% ipython --no-banner

In [1]: import numpy as np

In [2]: np.set_printoptions(precision=3, suppress=True, linewidth=140, sign=" ")

In [3]: J = np.load("sample2.npy")

In [4]: J
Out[4]: 
array([[ 0,  1,  1,  1],
       [ 1,  0,  1,  1],
       [ 1,  1,  0,  1],
       [ 1,  1,  1,  0]])

In [5]: J.sum(axis=1)
Out[5]: array([ 3,  3,  3,  3])

In [6]: J.sum(axis=0)
Out[6]: array([ 3,  3,  3,  3])

In [7]: J - J[0]
Out[7]: 
array([[ 0,  0,  0,  0],
       [ 1, -1,  0,  0],
       [ 1,  0, -1,  0],
       [ 1,  0,  0, -1]])

In [8]: np.diff(J, axis=0)
Out[8]: 
array([[ 1, -1,  0,  0],
       [ 0,  1, -1,  0],
       [ 0,  0,  1, -1]])

In [9]: np.linalg.matrix_rank(J)
Out[9]: np.int64(4)

In [10]: J.mean(axis=0)
Out[10]: array([ 0.75,  0.75,  0.75,  0.75])

In [11]: np.abs(J).max()
Out[11]: np.int64(1)

In [12]: round(np.linalg.norm(J), 3)
Out[12]: np.float64(3.464)

In [13]: np.unravel_index(np.abs(J).argmax(), J.shape)
Out[13]: (np.int64(0), np.int64(1))

In [14]: np.linalg.svd(J, compute_uv=False)
Out[14]: array([ 3.,  1.,  1.,  1.])

In [15]: J[:, 4]
Traceback (most recent call last):
  Cell In[15], line 1
    J[:, 4]
IndexError: index 4 is out of bounds for axis 1 with size 4


In [16]: J @ np.ones(4)
Out[16]: array([ 3.,  3.,  3.,  3.])

In [17]: J @ (-1.0) ** np.arange(4)
Out[17]: array([-1.,  1., -1.,  1.])

In [18]: hat = np.triu(np.array([[0, 2, 0, 2], [2, 0, 0, 0], [1, 2, 0, 2], [1, 1, 1, 0]]), 1) + np.eye(4)

In [19]: other = hat @ J @ np.linalg.inv(hat)

In [20]: other
Out[20]: 
array([[  4.,  -5.,   5., -15.],
       [  1.,  -2.,   1.,  -3.],
       [  3.,  -3.,   2.,  -9.],
       [  1.,  -1.,   1.,  -4.]])

In [21]: hat @ J - J @ hat
Out[21]: 
array([[ 4.,  2.,  4.,  0.],
       [ 0., -2.,  0., -4.],
       [ 2.,  0.,  2., -2.],
       [ 0., -2.,  0., -4.]])

In [22]: round(float(np.linalg.det(other)), 3)
Out[22]: -3.0

In [23]: r0 = np.array([5, -2, -5, 2])

In [24]: other = J + np.outer(r0, np.eye(4)[2])

In [25]: other
Out[25]: 
array([[ 0.,  1.,  6.,  1.],
       [ 1.,  0., -1.,  1.],
       [ 1.,  1., -5.,  1.],
       [ 1.,  1.,  3.,  0.]])

In [26]: np.linalg.matrix_rank(np.linalg.inv(other) - np.linalg.inv(J), tol=1e-8)
Out[26]: np.int64(1)

In [27]: np.linalg.matrix_rank(other - J)
Out[27]: np.int64(1)

In [28]: x = np.array([-3, 1, 1, 1])

In [29]: target = other @ x

In [30]: beta, lr = np.zeros(4), 1 / np.linalg.norm(other, 2) ** 2

In [31]: for i in range(30):
    ...:     beta -= lr * other.T @ (other @ beta - target)
    ...:     if i % 10 == 0: print(i, round(np.linalg.norm(other @ beta - target), 3))
    ...: 
0 3.125
10 2.53
20 2.223

In [32]: np.round(np.linalg.cond(other), 3)
Out[32]: np.float64(10.485)

In [33]: A = np.load("test15.npy")

In [34]: A
Out[34]: 
array([[21, -3, -9, -5],
       [-5, 84,  8,  9],
       [-4, -3, 46, -9],
       [-5, -2,  3, 98]])

In [35]: np.kron(np.eye(2, dtype=int), A)
Out[35]: 
array([[21, -3, -9, -5,  0,  0,  0,  0],
       [-5, 84,  8,  9,  0,  0,  0,  0],
       [-4, -3, 46, -9,  0,  0,  0,  0],
       [-5, -2,  3, 98,  0,  0,  0,  0],
       [ 0,  0,  0,  0, 21, -3, -9, -5],
       [ 0,  0,  0,  0, -5, 84,  8,  9],
       [ 0,  0,  0,  0, -4, -3, 46, -9],
       [ 0,  0,  0,  0, -5, -2,  3, 98]])

In [36]: np.linalg.eigvals(A)
Out[36]: array([ 19.012,  48.738,  96.473,  84.777])

In [37]: hat = np.triu(np.array([[-2, -1, 1, 2], [-2, 0, 2, -1], [1, -1, -1, -2], [1, -1, 1, -1]]), 1) + np.eye(4)

In [38]: other = hat @ A @ np.linalg.inv(hat)

In [39]: np.trace(other), np.trace(A)
Out[39]: (np.float64(249.0), np.int64(249))

In [40]: np.linalg.matrix_rank(other)
Out[40]: np.int64(4)

In [41]: other
Out[41]: 
array([[  12.,  -82.,  187.,  441.],
       [  -8.,   72.,  -39.,  -97.],
       [   6.,    7.,   20., -170.],
       [  -5.,   -7.,   22.,  145.]])

In [42]: np.abs(A).max()
Out[42]: np.int64(98)

In [43]: A.sum(axis=1)
Out[43]: array([  4,  96,  30,  94])

In [44]: A[4]
Traceback (most recent call last):
  Cell In[44], line 1
    A[4]
IndexError: index 4 is out of bounds for axis 0 with size 4


In [45]: A.sum(axis=0)
Out[45]: array([  7,  76,  48,  93])

In [46]: w1 = np.array([[-1, -1, 1], [1, 0, 0], [-1, 0, 0], [2, -2, -1]])

In [47]: beta = np.array([0, 1, 1])

In [48]: H = np.maximum(A @ w1 + beta, 0)

In [49]: np.linalg.matrix_rank(H)
Out[49]: np.int64(3)

In [50]: cent = np.array([[-3, 2], [3, 3], [1, 0]])

In [51]: H @ cent
Out[51]: 
array([[  27,    0],
       [-297,  198],
       [  75,   69],
       [-588,  392]])

In [52]: mat = np.array([[0, 1, 1, 1], [1, 0, 0, 1], [1, 0, 0, 1], [1, 1, 1, 0]])

In [53]: mat
Out[53]: 
array([[ 0,  1,  1,  1],
       [ 1,  0,  0,  1],
       [ 1,  0,  0,  1],
       [ 1,  1,  1,  0]])

In [54]: # columns 1 and 2 are equal

In [55]: left, sig, VT = np.linalg.svd(mat)

In [56]: vecs = VT[:(sig > 1e-8).sum()]

In [57]: rng = np.random.default_rng(26303)

In [58]: x = mat[2] + 5 * mat[0] + rng.integers(2) * np.eye(4)[1]

In [59]: x
Out[59]: array([ 1.,  5.,  5.,  6.])

In [60]: np.allclose(vecs.T @ vecs @ x, x)
Out[60]: True

In [61]: round(float(np.linalg.norm(x - vecs.T @ vecs @ x)), 3)
Out[61]: 0.0

In [62]: labels = rng.permutation(4)

In [63]: labels
Out[63]: array([ 1,  3,  2,  0])

In [64]: other = mat[labels][:, labels]

In [65]: np.diag(other)
Out[65]: array([ 0,  0,  0,  0])

In [66]: np.round(np.sort(np.abs(np.linalg.eigvals(other))), 3) + 0
Out[66]: array([ 0.   ,  1.   ,  1.562,  2.562])

In [67]: np.allclose(other, mat)
Out[67]: False

In [68]: np.trace(other)
Out[68]: np.int64(0)

In [69]: F = np.loadtxt("block1.csv", delimiter=",")

In [70]: F
Out[70]: 
array([[ 0.,  1.,  1.,  1.],
       [ 1.,  0.,  1.,  1.],
       [ 1.,  1.,  0.,  1.],
       [ 1.,  1.,  1.,  0.]])

In [71]: # equal to its transpose

In [72]: vals, vecs = np.linalg.eig(F)

In [73]: round(np.prod(vals), 3)
Out[73]: np.float64(-3.0)

In [74]: vals
Out[74]: array([-1.,  3., -1., -1.])

In [75]: np.sort(np.linalg.eigvals(F.T))
Out[75]: array([-1., -1., -1.,  3.])

In [76]: feats = np.load("x.npy")

In [77]: feats
Out[77]: 
array([[-5.915, -3.006, -0.118,  0.012],
       [-2.019, -1.245, -0.004, -0.024],
       [-6.192, -2.881, -0.073, -0.008],
       [ 5.935,  3.16 ,  0.079,  0.074]])

In [78]: O, Rm = np.linalg.qr(feats)

In [79]: np.round(O.T @ O, 3) + 0
Out[79]: 
array([[ 1.,  0.,  0.,  0.],
       [ 0.,  1.,  0.,  0.],
       [ 0.,  0.,  1.,  0.],
       [ 0.,  0.,  0.,  1.]])

In [80]: Rm
Out[80]: 
array([[10.613,  5.36 ,  0.153,  0.044],
       [ 0.   ,  0.372, -0.006,  0.041],
       [ 0.   ,  0.   , -0.044,  0.031],
       [ 0.   ,  0.   ,  0.   ,  0.041]])

In [81]: round(np.log10(np.linalg.cond(Rm)))
Out[81]: 3

In [82]: x = np.array([2, 2, 1, 1])

In [83]: h1 = np.maximum(feats @ x, 0)

In [84]: np.tanh(feats @ x)
Out[84]: array([-1., -1., -1.,  1.])

In [85]: r0, g = feats[2], feats[1]

In [86]: np.round(r0 @ r0, 3)
Out[86]: np.float64(46.646)

In [87]: pr = (r0 @ g) / (r0 @ r0) * r0

In [88]: g - pr
Out[88]: array([ 0.117, -0.251,  0.021, -0.021])

In [89]: round((g - pr) @ r0, 3)
Out[89]: np.float64(0.0)

In [90]: round(np.linalg.norm(r0 + g) ** 2 + np.linalg.norm(r0 - g) ** 2, 3)
Out[90]: np.float64(104.547)

In [91]: np.round(np.outer(r0, g), 3) + 0
Out[91]: 
array([[ 12.502,   7.709,   0.025,   0.149],
       [  5.817,   3.587,   0.012,   0.069],
       [  0.147,   0.091,   0.   ,   0.002],
       [  0.016,   0.01 ,   0.   ,   0.   ]])

In [92]: other = np.array([[-3, 0, -2], [-1, 1, 2], [1, -1, -1], [-2, 3, 1]])

In [93]: np.vstack([feats, other.T]).shape
Out[93]: (7, 4)

In [94]: np.linalg.matrix_rank(np.vstack([feats, other.T]))
Out[94]: np.int64(4)

In [95]: np.einsum("ik,kj->ji", feats, other)
Out[95]: 
array([[ 20.609,   7.346,  21.4  , -21.034],
       [ -2.852,  -1.313,  -2.832,   3.303],
       [  5.948,   1.528,   6.687,  -5.555]])

In [96]: cent = np.array([[2, 3, -2], [-2, -2, 1], [2, 3, 2]])

In [97]: K = (rng.random((25, 3)) < 0.25) @ cent

In [98]: K
Out[98]: 
array([[ 2,  3, -2],
       [ 2,  3,  2],
       [ 0,  0,  0],
       [ 0,  0,  0],
       [-2, -2,  1],
       [-2, -2,  1],
       [ 0,  1, -1],
       [ 2,  3,  2],
       [ 4,  6,  0],
       [ 0,  0,  0],
       [ 0,  0,  0],
       [ 0,  0,  0],
       [ 0,  0,  0],
       [ 2,  3, -2],
       [ 2,  3, -2],
       [ 2,  3, -2],
       [-2, -2,  1],
       [ 0,  1,  3],
       [ 0,  0,  0],
       [ 0,  0,  0],
       [ 2,  3, -2],
       [ 0,  0,  0],
       [ 0,  0,  0],
       [-2, -2,  1],
       [ 2,  3,  2]])

In [99]: # rows 2 and 3 are equal

In [100]: hat = K @ np.linalg.solve(K.T @ K, K.T)

In [101]: np.linalg.matrix_rank(np.eye(25) - hat)
Out[101]: np.int64(22)

In [102]: r0 = np.array([0, 2])

In [103]: np.cross(K[13, :3], K[0, :3])
Out[103]: array([ 0,  0,  0])

In [104]: np.polyval(r0, K[13])
Out[104]: array([ 2,  2,  2])

In [105]: X = np.array([[52, 38, 18], [38, 39, -1], [18, -1, 49]])

In [106]: X
Out[106]: 
array([[52, 38, 18],
       [38, 39, -1],
       [18, -1, 49]])

In [107]: vals, vecs = np.linalg.eig(X)

In [108]: np.sort(np.linalg.eigvals(X.T))
Out[108]: array([  3.426,  47.965,  88.61 ])

In [109]: round(float(np.prod(vals)), 3)
Out[109]: 14560.0
